In [1]: import numpy as np

In [2]: np.set_printoptions(suppress=True, linewidth=200)

In [3]: A = np.array([[0, 0, 0, 1], [0, 0, 1, 0], [0, 1, 0, 0], [1, 0, 0, 0]])

In [4]: # symmetric

In [5]: rng = np.random.default_rng(46055)

In [6]: labels = rng.permutation(4)

In [7]: other = A[:, labels] * rng.choice([-1, 1], 4)

In [8]: print(other)
[[ 1  0  0  0]
 [ 0  0  1  0]
 [ 0  0  0 -1]
 [ 0  1  0  0]]

In [9]: Uu, _, Vh = np.linalg.svd(A.T @ other)

In [10]: print(labels)
[3 0 2 1]

In [11]: Q, V = np.linalg.qr(other[:, :1])[0], np.linalg.qr(other[:, 1:])[0]

In [12]: sigma = np.linalg.svd(Q.T @ V, compute_uv=False)

In [13]: print(sigma)
[0.]

In [14]: print((sigma > 0.9).sum())
0

In [15]: other = A + rng.integers(-2, 3, (4, 1)) @ rng.integers(-2, 3, (1, 4))

In [16]: print(other)
[[ 0 -1  2 -1]
 [ 0  1 -1  2]
 [ 0  3 -4  4]
 [ 1 -1  2 -2]]

In [17]: print(np.linalg.matrix_rank(other - A, tol=1e-8))
1

In [18]: print(np.abs(other - A).sum(axis=1))
[ 5  5 10  5]

In [19]: print(other - A)
[[ 0 -1  2 -2]
 [ 0  1 -2  2]
 [ 0  2 -4  4]
 [ 0 -1  2 -2]]

In [20]: print(np.round(np.linalg.svd(other - A, compute_uv=False), 1) + 0)
[7.9 0.  0.  0. ]

In [21]: m1 = np.load("w.npy")

In [22]: print(m1)
[[ 0  0 -3  0  0  0]
 [ 0  0  0  0  0  0]
 [ 0 -1  0  0  0  0]
 [ 0  0  0 -3  0  0]
 [ 0  0  0  0  3  0]
 [ 0  0  0  0  0  2]]

In [23]: # rank 5

In [24]: G = m1.T @ m1

In [25]: print(G)
[[0 0 0 0 0 0]
 [0 1 0 0 0 0]
 [0 0 9 0 0 0]
 [0 0 0 9 0 0]
 [0 0 0 0 9 0]
 [0 0 0 0 0 4]]

In [26]: print((m1 @ m1.T).shape)
(6, 6)

In [27]: print(np.allclose(G, G.T))
True

In [28]: print(np.diag(G))
[0 1 9 9 9 4]

In [29]: print(np.round(np.linalg.svd(m1, compute_uv=False) ** 2, 1))
[9. 9. 9. 4. 1. 0.]

In [30]: print(np.linalg.matrix_rank(G))
5
